% ipython --no-banner

In [1]: import numpy as np

In [2]: from numpy import linalg as LA

In [3]: np.set_printoptions(suppress=True, linewidth=120)

In [4]: basis = 20 * np.array([[-0.3, -1.1, -1.3, -1.1, 1.2, 0.6],
   ...:     [1.1, 1.4, -1.1, -1.0, 0.0, -0.4]])

In [5]: rng = np.random.default_rng(79964)

In [6]: idx = rng.integers(0, 2, 28)

In [7]: W0 = basis[idx] + rng.normal(size=(28, 6))

In [8]: W0.round(2)
Out[8]: 
array([[ -5.95, -20.11, -26.79, -20.74,  24.79,  10.92],
       [ -6.36, -22.74, -25.84, -23.49,  22.8 ,  11.88],
       [ -5.27, -21.27, -24.01, -22.83,  24.22,  10.12],
       [ 21.08,  27.91, -20.68, -19.86,   1.67,  -7.87],
       [ -7.81, -23.41, -26.85, -21.96,  24.61,  11.4 ],
       [ -5.15, -20.98, -27.41, -20.42,  23.5 ,  12.55],
       [ 20.95,  27.56, -21.97, -17.84,  -0.35,  -6.28],
       [ 21.53,  27.05, -21.17, -20.34,  -0.74,  -8.63],
       [ -4.72, -24.46, -25.66, -22.85,  24.34,  11.81],
       [ -5.  , -21.5 , -26.1 , -21.13,  23.18,  11.69],
       [ 21.81,  28.39, -21.04, -21.25,  -0.58,  -7.23],
       [ 23.5 ,  27.26, -23.11, -21.06,  -1.06,  -7.39],
       [ -5.2 , -20.54, -24.79, -22.3 ,  24.89,  11.31],
       [ -5.64, -22.34, -26.4 , -21.29,  24.07,  11.44],
       [ -5.89, -23.61, -25.77, -22.91,  25.11,  12.98],
       [ 21.33,  25.58, -20.82, -19.91,  -0.67, -10.  ],
       [ -5.43, -22.66, -26.53, -22.92,  23.33,  11.74],
       [ -5.4 , -22.23, -24.43, -21.08,  24.39,  12.4 ],
       [ -7.41, -21.62, -26.33, -19.74,  24.43,  11.25],
       [ -5.11, -22.52, -25.94, -23.34,  26.89,  10.26],
       [ 21.46,  29.14, -19.87, -20.25,   0.08,  -9.35],
       [ 22.65,  28.01, -22.2 , -20.49,   0.1 ,  -7.21],
       [ -6.98, -20.54, -26.27, -23.74,  24.19,  11.55],
       [ 23.86,  27.71, -21.99, -19.53,   0.77,  -8.62],
       [ 21.98,  28.88, -21.56, -20.12,   1.13,  -9.18],
       [ 21.84,  26.37, -22.47, -19.26,  -0.68,  -8.2 ],
       [ -5.44, -22.82, -25.4 , -21.67,  24.65,  13.82],
       [ 23.61,  27.65, -23.36, -18.56,  -0.5 ,  -7.04]])

In [9]: t3 = W0.reshape(28, 2, -1)

In [10]: np.einsum("ihd,jhd->hij", t3, t3).shape
Out[10]: (2, 28, 28)

In [11]: np.round(np.swapaxes(t3, 1, 2)[2], 2)
Out[11]: 
array([[ -5.27, -22.83],
       [-21.27,  24.22],
       [-24.01,  10.12]])

In [12]: Xs = (W0 - W0.mean(axis=0)) / W0.std(axis=0)

In [13]: np.round(Xs.std(axis=0), 2)
Out[13]: array([1., 1., 1., 1., 1., 1.])

In [14]: c = LA.lstsq(np.delete(Xs, 0, axis=1), Xs[:, 0])[0]

In [15]: c.round(2)
Out[15]: array([ 0.7 , -0.02, -0.02, -0.29, -0.04])

In [16]: np.abs(c).argmax()
Out[16]: np.int64(0)

In [17]: np.round(1 - np.var(Xs[:, 0] - np.delete(Xs, 0, axis=1) @ c), 2)
Out[17]: np.float64(0.99)

In [18]: m1 = np.loadtxt("run9.csv", delimiter=",")

In [19]: m1
Out[19]: 
array([[-1., -1.,  0.,  0.,  0.,  0.],
       [-2.,  1.,  0.,  0.,  0.,  0.],
       [ 1., -3.,  0.,  0.,  0.,  0.],
       [ 0.,  0., -1., -1.,  0.,  0.],
       [ 0.,  0., -2.,  1.,  0.,  0.],
       [ 0.,  0.,  1., -3.,  0.,  0.],
       [ 0.,  0.,  0.,  0., -1., -1.],
       [ 0.,  0.,  0.,  0., -2.,  1.],
       [ 0.,  0.,  0.,  0.,  1., -3.]])

In [20]: np.count_nonzero(m1)
Out[20]: np.int64(18)

In [21]: m1.sum(axis=0)
Out[21]: array([-2., -3., -2., -3., -2., -3.])

In [22]: np.round(m1.mean(axis=0), 2)
Out[22]: array([-0.22, -0.33, -0.22, -0.33, -0.22, -0.33])

In [23]: np.round(LA.svd(m1, compute_uv=False), 2)
Out[23]: array([3.64, 3.64, 3.64, 1.94, 1.94, 1.94])

In [24]: print(np.diff(m1, axis=0))
[[-1.  2.  0.  0.  0.  0.]
 [ 3. -4.  0.  0.  0.  0.]
 [-1.  3. -1. -1.  0.  0.]
 [ 0.  0. -1.  2.  0.  0.]
 [ 0.  0.  3. -4.  0.  0.]
 [ 0.  0. -1.  3. -1. -1.]
 [ 0.  0.  0.  0. -1.  2.]
 [ 0.  0.  0.  0.  3. -4.]]

In [25]: vec = np.array([-3, -3, -3, 3, 1, 2])

In [26]: rhs = W0 @ vec

In [27]: np.round(LA.lstsq(W0, rhs)[0], 2)
Out[27]: array([-3., -3., -3.,  3.,  1.,  2.])

In [28]: print(np.round(LA.solve(W0.T @ W0, W0.T @ rhs), 2))
[-3. -3. -3.  3.  1.  2.]

In [29]: rhs = rhs + 0.02 * rng.normal(size=28)

In [30]: rhs.round(2)
Out[30]: 
array([ 142.98,  140.9 ,  127.59, -158.57,  155.77,  147.91, -146.05, -161.27,  143.87,  141.  , -166.23, -161.97,
        132.19,  146.23,  148.13, -158.73,  141.9 ,  142.11,  153.79,  138.09, -171.58, -161.17,  137.45, -163.83,
       -165.45, -152.06,  148.26, -154.  ])

In [31]: c, *_ = LA.lstsq(W0, rhs)

In [32]: print(np.round(LA.norm(rhs - W0 @ c), 2))
0.08

In [33]: np.round(W0.T @ (rhs - W0 @ c), 2) + 0
Out[33]: array([0., 0., 0., 0., 0., 0.])

In [34]: print([round(float(LA.norm(LA.solve(W0.T @ W0 + lam * np.eye(6), W0.T @ rhs))), 2) for lam in (0, 1, 10, 100)])
[6.41, 6.32, 5.8, 4.81]

In [35]: print(c.round())
[-3. -3. -3.  3.  1.  2.]

In [36]: c.round(2)
Out[36]: array([-3.01, -2.99, -3.  ,  3.  ,  1.  ,  2.01])
